>>> import numpy as np
>>> import numpy.linalg as la
>>> np.set_printoptions(suppress=True, linewidth=100)
>>> X = 5 * np.eye(10) + np.ones((10, 10))
>>> print(X)
[[6. 1. 1. 1. 1. 1. 1. 1. 1. 1.]
 [1. 6. 1. 1. 1. 1. 1. 1. 1. 1.]
 [1. 1. 6. 1. 1. 1. 1. 1. 1. 1.]
 [1. 1. 1. 6. 1. 1. 1. 1. 1. 1.]
 [1. 1. 1. 1. 6. 1. 1. 1. 1. 1.]
 [1. 1. 1. 1. 1. 6. 1. 1. 1. 1.]
 [1. 1. 1. 1. 1. 1. 6. 1. 1. 1.]
 [1. 1. 1. 1. 1. 1. 1. 6. 1. 1.]
 [1. 1. 1. 1. 1. 1. 1. 1. 6. 1.]
 [1. 1. 1. 1. 1. 1. 1. 1. 1. 6.]]
>>> B = np.array([[-5, -5],
...     [-1, -3],
...     [0, 2],
...     [-2, -5],
...     [1, 4],
...     [-5, -3],
...     [1, -5],
...     [3, 1],
...     [-2, 4],
...     [0, -2]])
>>> print(np.vstack([X, B.T]).shape)
(12, 10)
>>> print(np.einsum("ik,kj->ij", X, B))
[[-35. -37.]
 [-15. -27.]
 [-10.  -2.]
 [-20. -37.]
 [ -5.   8.]
 [-35. -27.]
 [ -5. -37.]
 [  5.  -7.]
 [-20.   8.]
 [-10. -22.]]
>>> print(la.matrix_rank(X @ B))
2
>>> print(np.einsum("ik,kj->ji", X, B))
[[-35. -15. -10. -20.  -5. -35.  -5.   5. -20. -10.]
 [-37. -27.  -2. -37.   8. -27. -37.  -7.   8. -22.]]
>>> B = X / np.sqrt((X ** 2).mean(axis=1, keepdims=True))
>>> print(B[7].round(1))
[0.5 0.5 0.5 0.5 0.5 0.5 0.5 2.8 0.5 0.5]
>>> print(X - X.mean(axis=1, keepdims=True))
[[ 4.5 -0.5 -0.5 -0.5 -0.5 -0.5 -0.5 -0.5 -0.5 -0.5]
 [-0.5  4.5 -0.5 -0.5 -0.5 -0.5 -0.5 -0.5 -0.5 -0.5]
 [-0.5 -0.5  4.5 -0.5 -0.5 -0.5 -0.5 -0.5 -0.5 -0.5]
 [-0.5 -0.5 -0.5  4.5 -0.5 -0.5 -0.5 -0.5 -0.5 -0.5]
 [-0.5 -0.5 -0.5 -0.5  4.5 -0.5 -0.5 -0.5 -0.5 -0.5]
 [-0.5 -0.5 -0.5 -0.5 -0.5  4.5 -0.5 -0.5 -0.5 -0.5]
 [-0.5 -0.5 -0.5 -0.5 -0.5 -0.5  4.5 -0.5 -0.5 -0.5]
 [-0.5 -0.5 -0.5 -0.5 -0.5 -0.5 -0.5  4.5 -0.5 -0.5]
 [-0.5 -0.5 -0.5 -0.5 -0.5 -0.5 -0.5 -0.5  4.5 -0.5]
 [-0.5 -0.5 -0.5 -0.5 -0.5 -0.5 -0.5 -0.5 -0.5  4.5]]
>>> r0 = np.array([1, -5])
>>> print(np.convolve(X[3], r0))
[  1.  -4.  -4.   1. -29.  -4.  -4.  -4.  -4.  -4.  -5.]
>>> print(np.cross(X[3, :3], X[0, :3]))
[ 0.  5. -5.]
>>> print(np.correlate(X[3], X[0], "full"))
[ 1.  2.  3.  9. 10. 11. 12. 13. 14. 20. 19. 18. 42. 11. 10.  9.  8.  7.  6.]
>>> K = np.load("layer15.npy")
>>> print(K)
[[ 20   5  20   0  15   5   0  15   0  -5   0  -5  20  15]
 [  2   4   2   7   5 -10  14  -2   0  10  14   3   2   5]
 [-18  -5 -18  -1 -14  -3  -2 -13   0   3  -2   4 -18 -14]
 [  4   2   4   2   4  -2   4   2   0   2   4   0   4   4]
 [ -6   1  -6   5  -2  -9  10  -7   0   9  10   4  -6  -2]
 [  2   4   2   7   5 -10  14  -2   0  10  14   3   2   5]
 [-16  -5 -16  -2 -13  -1  -4 -11   0   1  -4   3 -16 -13]]
>>> B = np.array([[-6, -9, 8],
...     [-5, -2, 5],
...     [0, -4, 9],
...     [1, -8, -1],
...     [4, 2, -3],
...     [3, 1, 4],
...     [-9, -3, 9],
...     [-6, 0, 7],
...     [-5, -4, 0],
...     [-9, 6, -6],
...     [-1, 0, 4],
...     [-1, -8, -2],
...     [6, 8, 5],
...     [-9, -2, -8]])
>>> print(la.matrix_rank(np.vstack([K, B.T])))
5
>>> print(K @ B)
[[-125  -95  465]
 [-289  -90   64]
 [ 152   97 -421]
 [-104  -42   98]
 [-160  -29 -127]
 [-289  -90   64]
 [ 179   99 -377]]
>>> B @ K
Traceback (most recent call last):
  File "<python-input-22>", line 1, in <module>
    B @ K
    ~~^~~
ValueError: matmul: Input operand 1 has a mismatch in its core dimension 0, with gufunc signature (n?,k),(k,m?)->(n?,m?) (size 7 is different from 3)
>>> w1 = np.array([[3, 5, 0, 2, 3],
...     [3, 3, 4, 5, 5],
...     [5, 4, 0, 5, 3],
...     [4, 3, 3, 2, 0],
...     [0, 1, 0, 4, 5],
...     [3, 3, 0, 5, 2],
...     [2, 5, 2, 1, 5],
...     [4, 1, 4, 1, 5],
...     [0, 1, 1, 1, 3],
...     [0, 4, 1, 4, 1],
...     [2, 3, 0, 2, 2],
...     [4, 3, 2, 0, 4],
...     [3, 2, 4, 3, 3],
...     [1, 2, 4, 3, 0]])
>>> coef = np.array([-2, 2, 2, -2, 1])
>>> H = np.maximum(K @ w1 + coef, 0)
>>> print(la.matrix_rank(H))
4
>>> print((H > 0).astype(int))
[[1 1 1 1 1]
 [1 1 1 1 1]
 [0 0 0 0 0]
 [1 1 1 1 1]
 [0 1 0 0 0]
 [1 1 1 1 1]
 [0 0 0 0 0]]
>>> print(H)
[[303 277 207 348 341]
 [ 95 201 103 117 154]
 [  0   0   0   0   0]
 [ 78 106  66  92 103]
 [  0  42   0   0   0]
 [ 95 201 103 117 154]
 [  0   0   0   0   0]]
>>> basis = np.array([[3, 7, -7], [-3, -9, -4], [8, -6, 6], [3, -3, -6], [-9, -2, 9]])
>>> print(w1 @ basis)
[[-27 -36 -26]
 [  2 -55   6]
 [ -9 -22 -54]
 [ 33 -23 -34]
 [-36 -31  17]
 [ -3 -25 -45]
 [-35 -56  17]
 [ -1 -18  31]
 [-19 -24  23]
 [ -1 -56 -25]
 [-15 -23 -20]
 [-17 -19   8]
 [ 17 -36   4]
 [ 38 -44  -9]]
>>> print((H @ basis).round(6).argmax(axis=1))
[0 2 0 2 0 2 0]
>>> r0, v = K[1], K[0]
>>> print(r0 @ v)
145
>>> pr = (r0 @ v) / (r0 @ r0) * r0
>>> print(la.matrix_rank(np.outer(r0, v)))
1
>>> print(np.round((v - pr) @ r0, 1))
0.0
>>> print(np.allclose(K[:-1].T @ la.lstsq(K[:-1].T, K[-1])[0], K[-1]))
True
>>> print(np.round(np.trace(la.pinv(K) @ K), 1))
2.0
>>> print(la.lstsq(K[:-1].T, K[-1])[2])
2
>>> print(np.round(K @ la.pinv(K) @ K, 1) + 0)
[[ 20.   5.  20.   0.  15.   5.   0.  15.   0.  -5.   0.  -5.  20.  15.]
 [  2.   4.   2.   7.   5. -10.  14.  -2.   0.  10.  14.   3.   2.   5.]
 [-18.  -5. -18.  -1. -14.  -3.  -2. -13.   0.   3.  -2.   4. -18. -14.]
 [  4.   2.   4.   2.   4.  -2.   4.   2.   0.   2.   4.   0.   4.   4.]
 [ -6.   1.  -6.   5.  -2.  -9.  10.  -7.   0.   9.  10.   4.  -6.  -2.]
 [  2.   4.   2.   7.   5. -10.  14.  -2.   0.  10.  14.   3.   2.   5.]
 [-16.  -5. -16.  -2. -13.  -1.  -4. -11.   0.   1.  -4.   3. -16. -13.]]
>>> print(np.unique(K.round(6), axis=0).shape)
(6, 14)
>>> vec = np.ones(10)
>>> for _ in range(7):
...     vec = X @ vec
...     vec /= la.norm(vec)
...     print(round(vec @ X @ vec, 1))
... 
15.0
15.0
15.0
15.0
15.0
15.0
15.0
>>> print(vec.round(1))
[0.3 0.3 0.3 0.3 0.3 0.3 0.3 0.3 0.3 0.3]
>>> data = np.loadtxt("data.csv", delimiter=",")
>>> print(data)
[[ 1.  0.  0. -3.  2. -3.  1.  2.]
 [-1.  5. -3.  1.  2.  3.  2.  3.]
 [ 2.  3.  9.  0.  3.  1.  2.  3.]
 [-2. -1.  2.  8. -1.  2.  1.  0.]
 [ 2. -3.  1. -3. 11. -1. -1. -2.]
 [ 3.  2.  3.  0.  0.  6.  1.  0.]
 [-3. -3. -3. -3. -3.  1.  6.  1.]
 [-1.  3.  2.  2.  0. -2.  1. 12.]]
>>> G = data.T @ data
>>> print(np.diag(G))
[ 33.  66. 117.  96. 148.  65.  49. 171.]
>>> print((data @ data.T).shape)
(8, 8)
>>> print(np.allclose(G, G.T))
True
>>> print(G)
[[ 33.   9.  35. -19.  39.   7. -17. -14.]
 [  9.  66.  28.  21.  -4.  22.   5.  63.]
 [ 35.  28. 117.  23.  39.  14.   0.  37.]
 [-19.  21.  23.  96. -36.  24.  -6.  24.]
 [ 39.  -4.  39. -36. 148. -13. -18.  -6.]
 [  7.  22.  14.  24. -13.  65.  18. -15.]
 [-17.   5.   0.  -6. -18.  18.  49.  34.]
 [-14.  63.  37.  24.  -6. -15.  34. 171.]]
>>> print(np.trace(G), (data ** 2).sum())
745.0 745.0
>>> print(np.round(la.eigvalsh(G)[::-1], 1))
[236.  199.9 124.8  71.1  55.8  46.7   9.5   1.3]
>>> B = data / la.norm(data, axis=1, keepdims=True)
>>> G = B @ B.T
>>> print(np.round(la.norm(B, axis=1), 1))
[1. 1. 1. 1. 1. 1. 1. 1.]
>>> print((G - 2 * np.eye(8)).round(6).argmax(axis=1))
[4 7 5 5 0 2 0 2]
>>> print(round(np.degrees(np.arccos(np.clip(G[4, 7], -1, 1))), 1))
103.9
>>> vec = np.array([0, -2, 0, 3, 3, -3, 3, -3])
>>> target = data @ vec
>>> print(target)
[  3. -13.  -3.  20.  36. -19.   0. -27.]
>>> print(np.round(la.solve(data, data[:, 1]), 1) + 0)
[0. 1. 0. 0. 0. 0. 0. 0.]
>>> print(np.round(la.solve(data, target + data[:, 4]), 1) + 0)
[ 0. -2.  0.  3.  4. -3.  3. -3.]
>>> print(np.round(la.solve(data.T, data[4]), 1) + 0)
[0. 0. 0. 0. 1. 0. 0. 0.]
>>> B = np.array([[-1]])
>>> basis = np.array([[-1, -1, -1, 1, 1, 2, 1, -2],
...     [-2, 3, 3, -3, -3, 0, -1, -2],
...     [3, -1, 1, -1, 3, 0, 1, 2],
...     [3, 0, -2, -2, -3, 1, -2, -1],
...     [2, 3, 3, 2, -2, 2, -2, 3],
...     [3, 3, -1, 1, 0, 1, -3, -3],
...     [-1, -1, -3, -3, -1, 3, 1, 2],
...     [2, 2, 2, -2, 1, 0, -3, -1]])
>>> J = np.block([[B, np.zeros((1, 8))], [np.zeros((8, 1)), basis]])
>>> print(J)
[[-1.  0.  0.  0.  0.  0.  0.  0.  0.]
 [ 0. -1. -1. -1.  1.  1.  2.  1. -2.]
 [ 0. -2.  3.  3. -3. -3.  0. -1. -2.]
 [ 0.  3. -1.  1. -1.  3.  0.  1.  2.]
 [ 0.  3.  0. -2. -2. -3.  1. -2. -1.]
 [ 0.  2.  3.  3.  2. -2.  2. -2.  3.]
 [ 0.  3.  3. -1.  1.  0.  1. -3. -3.]
 [ 0. -1. -1. -3. -3. -1.  3.  1.  2.]
 [ 0.  2.  2.  2. -2.  1.  0. -3. -1.]]
>>> print(np.trace(J))
-1.0
>>> print(J @ J)
[[  1.   0.   0.   0.   0.   0.   0.   0.   0.]
 [  0.   6.   3. -11.   6.  -9.   6.  -4.   2.]
 [  0. -13.  -4.  10.  -7.  12. -16.  15.  -2.]
 [  0.   8.   5.   7.   6.   7.  14.  -4.   8.]
 [  0. -18.  -7.  -7.  12.  10.  -7.   9. -23.]
 [  0.  17.  12.  10. -16.   5.  -2. -15. -25.]
 [  0.  -9.   7.   5.   9. -12.  -1.   0. -21.]
 [  0.  -5.  10.  -4.   5.   5.  -1.  -9. -11.]
 [  0.  -3.   6.  20.  11.   8.  -5.   4.  -4.]]
